$ python3 -q
>>> import numpy as np
>>> import numpy.linalg as la
>>> np.set_printoptions(precision=3, suppress=True, linewidth=100, legacy="1.25")
>>> def tidy(a):
...     return np.round(a, 3) + 0
... 
>>> mat = np.load("a.npy")
>>> print(mat)
[[-0.99 -1.26  0.06  0.06  0.36]
 [ 2.06  2.24 -0.88 -0.74 -0.8 ]
 [ 4.36  3.49 -2.87 -1.54 -0.31]
 [-0.5   0.9   1.7   0.6  -1.06]]
>>> [round(float(x), 3) for x in la.svd(mat, compute_uv=False)[:3]]
[7.399, 2.532, 0.307]
>>> np.argsort(-la.norm(mat, axis=0).round(6), kind="stable")[:3]
array([0, 1, 2])
>>> tidy(la.norm(mat, 2) / la.norm(mat))
0.945
>>> la.matrix_rank(mat, rtol=0.1)
2
>>> U, sv, Vt = la.svd(mat)
>>> vecs = Vt[:(sv > 1e-8).sum()]
>>> rng = np.random.default_rng(42915)
>>> x = mat[2] + 4 * mat[0] + rng.integers(2) * np.eye(5)[0]
>>> tidy(x)
array([ 1.4 , -1.55, -2.63, -1.3 ,  1.13])
>>> print(tidy(la.norm(x - vecs.T @ vecs @ x)))
0.67
>>> np.allclose(vecs.T @ vecs @ x, x)
False
>>> print(tidy(np.diag(vecs.T @ vecs)))
[0.551 0.636 0.637 0.484 0.692]
>>> A = np.load("dump.npy")
>>> A
array([[ 0, -3,  1],
       [ 0,  0,  0]])
>>> U, sv, Vt = la.svd(A)
>>> vecs = Vt[:(sv > 1e-8).sum()]
>>> x = A[0] + 3 * A[1] + rng.integers(2) * np.eye(3)[2]
>>> x
array([ 0., -3.,  1.])
>>> tidy(np.diag(vecs.T @ vecs))
array([0. , 0.9, 0.1])
>>> print(np.allclose(vecs.T @ vecs @ x, x))
True
>>> print(tidy(la.norm(x - vecs.T @ vecs @ x)))
0.0
>>> r = la.matrix_rank(A)
>>> print(r)
1
>>> N = la.svd(A)[2][r:].T
>>> [int(la.matrix_rank(np.delete(A, i, axis=0))) for i in range(2)]
[0, 1]
>>> print(N.shape)
(3, 2)
>>> print(tidy(mat @ la.pinv(mat) @ mat))
[[-0.99 -1.26  0.06  0.06  0.36]
 [ 2.06  2.24 -0.88 -0.74 -0.8 ]
 [ 4.36  3.49 -2.87 -1.54 -0.31]
 [-0.5   0.9   1.7   0.6  -1.06]]
>>> print(np.unique(mat.round(6), axis=0).shape)
(4, 5)
>>> data = np.load("test0.npy")
>>> data
array([[ 1.,  0., -4.],
       [ 0., -3.,  0.],
       [-4.,  0.,  1.]])
>>> # symmetric
>>> A2 = la.inv(data)
>>> tidy(la.inv(A2))
array([[ 1.,  0., -4.],
       [ 0., -3.,  0.],
       [-4.,  0.,  1.]])
>>> tidy(la.det(data) * la.det(A2))
1.0
>>> print(tidy(la.det(data) * A2))
[[ -3.   0. -12.]
 [  0. -15.   0.]
 [-12.   0.  -3.]]
>>> w, vecs = la.eig(data)
>>> data @ vecs[:, 0] - w[0] * vecs[:, 0]
array([0., 0., 0.])
>>> tidy(np.sort(la.eigvals(data.T)))
array([-3., -3.,  5.])
>>> tidy(np.sort(la.eigvals(la.inv(data))))
array([-0.333, -0.333,  0.2  ])
>>> w
array([ 5., -3., -3.])
>>> def softmax(z):
...     e = np.exp(z - z.max(axis=-1, keepdims=True))
...     return e / e.sum(axis=-1, keepdims=True)
... 
>>> tidy(softmax(10 * mat[3]))
array([0., 0., 1., 0., 0.])
>>> scores = mat @ mat.T / np.sqrt(5)
>>> tidy(softmax(scores + np.triu(np.full(scores.shape, -np.inf), 1)))
array([[1.   , 0.   , 0.   , 0.   ],
       [0.001, 0.999, 0.   , 0.   ],
       [0.   , 0.   , 1.   , 0.   ],
       [0.051, 0.073, 0.01 , 0.866]])
>>> tidy(softmax(scores))
array([[0.81 , 0.023, 0.004, 0.163],
       [0.   , 0.014, 0.986, 0.   ],
       [0.   , 0.   , 1.   , 0.   ],
       [0.051, 0.073, 0.01 , 0.866]])
>>> r = la.matrix_rank(mat)
>>> r
3
>>> N = la.svd(mat)[2][r:].T
>>> N.shape
(5, 2)
>>> [int(la.matrix_rank(mat[:, :j + 1])) for j in range(5)]
[1, 2, 3, 3, 3]
>>> data @ data
array([[17.,  0., -8.],
       [ 0.,  9.,  0.],
       [-8.,  0., 17.]])
>>> tidy(np.sort(la.eigvals(data).real))
array([-3., -3.,  5.])
>>> E = np.load("mat.npy")
>>> E
array([[3, 1, 0, 0],
       [2, 2, 0, 0],
       [0, 0, 3, 1],
       [0, 0, 2, 2]])
>>> Q, vecs = la.qr(E[:, :3])[0], la.qr(E[:, 3:])[0]
>>> sv = la.svd(Q.T @ vecs, compute_uv=False)
>>> tidy(la.norm(Q @ Q.T - vecs @ vecs.T, 2))
1.0
>>> print((sv > 0.9).sum())
0
>>> tidy(np.degrees(np.arccos(sv.clip(0, 1))))
array([29.745])
>>> A2 = E[0, 0] * E[1:] - np.outer(E[1:, 0], E[0])
>>> A2
array([[0, 4, 0, 0],
       [0, 0, 9, 3],
       [0, 0, 6, 6]])
>>> tidy(E[:, 0] / E[0, 0])
array([1.   , 0.667, 0.   , 0.   ])
>>> la.matrix_rank(A2), la.matrix_rank(E)
(3, 4)
>>> x = np.array([5, 4, 1, 1])
>>> E @ x
array([19, 18,  4,  4])
>>> la.norm(E @ x) <= la.norm(E, 2) * la.norm(x) + 1e-9
True
>>> E * x
array([[15,  4,  0,  0],
       [10,  8,  0,  0],
       [ 0,  0,  3,  1],
       [ 0,  0,  2,  2]])
>>> np.einsum("ij,j->i", E, x)
array([19, 18,  4,  4])
>>> W0 = np.array([[0, 0, 0, 0, 0],
...     [0, 4, -4, 2, 2],
...     [0, -4, 4, -2, -2],
...     [0, 2, -2, 1, 1],
...     [0, 2, -2, 1, 1]])
>>> W0
array([[ 0,  0,  0,  0,  0],
       [ 0,  4, -4,  2,  2],
       [ 0, -4,  4, -2, -2],
       [ 0,  2, -2,  1,  1],
       [ 0,  2, -2,  1,  1]])
>>> # row 4 repeats row 3
>>> print(tidy(la.det(W0[::-1])))
0.0
>>> np.einsum("ij,ji->", W0, W0)
100
>>> tidy(la.det(W0.T))
0.0
>>> tidy(la.eigvals(W0).sum().real)
10.0
>>> np.kron(np.eye(2, dtype=int), W0)
array([[ 0,  0,  0,  0,  0,  0,  0,  0,  0,  0],
       [ 0,  4, -4,  2,  2,  0,  0,  0,  0,  0],
       [ 0, -4,  4, -2, -2,  0,  0,  0,  0,  0],
       [ 0,  2, -2,  1,  1,  0,  0,  0,  0,  0],
       [ 0,  2, -2,  1,  1,  0,  0,  0,  0,  0],
       [ 0,  0,  0,  0,  0,  0,  0,  0,  0,  0],
       [ 0,  0,  0,  0,  0,  0,  4, -4,  2,  2],
       [ 0,  0,  0,  0,  0,  0, -4,  4, -2, -2],
       [ 0,  0,  0,  0,  0,  0,  2, -2,  1,  1],
       [ 0,  0,  0,  0,  0,  0,  2, -2,  1,  1]])
>>> tidy(la.det(2 * W0)), tidy(la.det(W0))
(0.0, 0.0)
>>> np.einsum("ii->", W0)
10
>>> tidy(np.poly(W0))
array([  1., -10.,   0.,   0.,   0.,   0.])
>>> (W0 != 0).astype(int)
array([[0, 0, 0, 0, 0],
       [0, 1, 1, 1, 1],
       [0, 1, 1, 1, 1],
       [0, 1, 1, 1, 1],
       [0, 1, 1, 1, 1]])
>>> tidy(np.sort(la.eigvals(W0).real))
array([ 0.,  0.,  0.,  0., 10.])
>>> r = la.matrix_rank(W0)
>>> print(r)
1
>>> N = la.svd(W0)[2][r:].T
>>> np.allclose(W0 @ N, 0)
True
>>> print(la.matrix_rank(W0.T @ W0), la.matrix_rank(W0 @ W0.T))
1 1
>>> tidy(W0 @ N)
array([[0., 0., 0., 0.],
       [0., 0., 0., 0.],
       [0., 0., 0., 0.],
       [0., 0., 0., 0.],
       [0., 0., 0., 0.]])
>>> [int(la.matrix_rank(W0[:i])) for i in range(1, len(W0) + 1)]
[0, 1, 1, 1, 1]
>>> [int(la.matrix_rank(np.delete(W0, i, axis=0))) for i in range(5)]
[1, 1, 1, 1, 1]
>>> w, vecs = la.eigh(W0)
>>> x = np.array([0, 1, 3, 1, 3])
>>> tidy(la.eigvalsh(W0[1:, 1:]))
array([ 0.,  0.,  0., 10.])
>>> (np.sign(vecs[:, -1].round(6)) == np.sign(vecs[0, -1].round(6))).astype(int)
array([1, 0, 0, 0, 0])
>>> tidy(la.norm(W0, 2) / la.norm(W0))
1.0
>>> print(la.cond(W0) > 100)
True
>>> np.argsort(-la.norm(W0, axis=0).round(6), kind="stable")[:3]
array([1, 2, 3])
>>> print(la.matrix_rank(W0, rtol=0.1))
1
>>> M = np.load("x.npy")
>>> print(M)
[[ 1.064 -0.105 -1.923  0.759  0.993]
 [ 1.306 -0.275 -0.442  1.024  0.227]
 [ 0.151  1.216  0.754 -0.234  0.807]
 [-1.065 -0.313  0.88   0.552  1.437]]
>>> A2 = np.array([[0, 5], [2, 5], [0, 5], [4, 4], [2, 0]])
>>> la.matrix_rank(np.vstack([M, A2.T]))
5
>>> tidy(M @ A2)
array([[ 4.812, -1.784],
       [ 4.   ,  7.041],
       [ 3.11 ,  9.669],
       [ 4.456, -0.282]])
>>> A2 @ M
Traceback (most recent call last):
  File "<python-input-108>", line 1, in <module>
    A2 @ M
    ~~~^~~
ValueError: matmul: Input operand 1 has a mismatch in its core dimension 0, with gufunc signature (n?,k),(k,m?)->(n?,m?) (size 4 is different from 2)
>>> tidy(M.sum(axis=0))
array([ 1.456,  0.523, -0.731,  2.101,  3.464])
>>> tidy(M.sum(axis=1))
array([0.788, 1.84 , 2.694, 1.491])
>>> M[4]
Traceback (most recent call last):
  File "<python-input-111>", line 1, in <module>
    M[4]
    ~^^^
IndexError: index 4 is out of bounds for axis 0 with size 4
>>> tidy(la.norm(M))
4.078
>>> A2 = M / np.sqrt((M ** 2).mean(axis=1, keepdims=True))
>>> tidy(la.norm(A2, axis=1))
array([2.236, 2.236, 2.236, 2.236])
>>> tidy(A2[3])
array([-1.138, -0.335,  0.941,  0.59 ,  1.536])
>>> M @ M
Traceback (most recent call last):
  File "<python-input-116>", line 1, in <module>
    M @ M
    ~~^~~
ValueError: matmul: Input operand 1 has a mismatch in its core dimension 0, with gufunc signature (n?,k),(k,m?)->(n?,m?) (size 4 is different from 5)
>>> gram = M.T @ M
>>> print(np.allclose(gram, gram.T))
True
>>> tidy(np.trace(gram)), tidy((M ** 2).sum())
(16.632, 16.632)
>>> tidy(np.diag(gram))
array([3.995, 1.663, 5.236, 1.984, 3.754])
>>> J = np.load("w.npy")
>>> J
array([[23., 10.,  0.,  0.],
       [10.,  2.,  0.,  0.],
       [ 0.,  0., -2.,  0.],
       [ 0.,  0.,  0., -2.]])
>>> [round(float(x), 3) for x in la.svd(J, compute_uv=False)[:3]]
[27.0, 2.0, 2.0]
>>> tidy(la.norm(J, 2) / la.norm(J))
0.992
>>> tidy(np.abs(la.svd(J)[2][-1]))
array([0., 0., 1., 0.])
>>> round(np.log10(la.cond(J)))
1
>>> la.matrix_rank(J, rtol=0.1)
1
>>> f, v = E[0], E[2]
>>> f @ f
10
>>> p = (f @ v) / (f @ f) * f
>>> tidy(la.norm(f + v) ** 2 + la.norm(f - v) ** 2)
40.0
>>> v - p
array([0., 0., 3., 1.])
>>> A2 = np.array([[0, 3, 2], [3, -2, 1]])
>>> cent = np.kron(A2, data)
>>> cent.shape
(6, 9)
>>> la.matrix_rank(cent)
6
>>> cent
array([[  0.,   0.,  -0.,   3.,   0., -12.,   2.,   0.,  -8.],
       [  0.,  -0.,   0.,   0.,  -9.,   0.,   0.,  -6.,   0.],
       [ -0.,   0.,   0., -12.,   0.,   3.,  -8.,   0.,   2.],
       [  3.,   0., -12.,  -2.,  -0.,   8.,   1.,   0.,  -4.],
       [  0.,  -9.,   0.,  -0.,   6.,  -0.,   0.,  -3.,   0.],
       [-12.,   0.,   3.,   8.,  -0.,  -2.,  -4.,   0.,   1.]])
>>> U, sv, Vt = la.svd(mat)
>>> print(tidy(sv))
[7.399 2.532 0.307 0.   ]
>>> A2 = U[:, :3] @ np.diag(sv[:3]) @ Vt[:3]
>>> tidy(np.abs(mat - A2).max())
0.0
>>> la.matrix_rank(A2)
3
>>> tidy(la.norm(mat - A2) / la.norm(mat))
0.0
>>> la.matrix_rank(mat, rtol=0.05)
2
>>> w, vecs = la.eig(J)
>>> w
array([27., -2., -2., -2.])
>>> np.prod(w)
-216.0
>>> tidy(np.sort(la.eigvals(J.T)))
array([-2., -2., -2., 27.])
>>> print(tidy(np.sort(la.eigvals(J @ J))))
[  4.   4.   4. 729.]
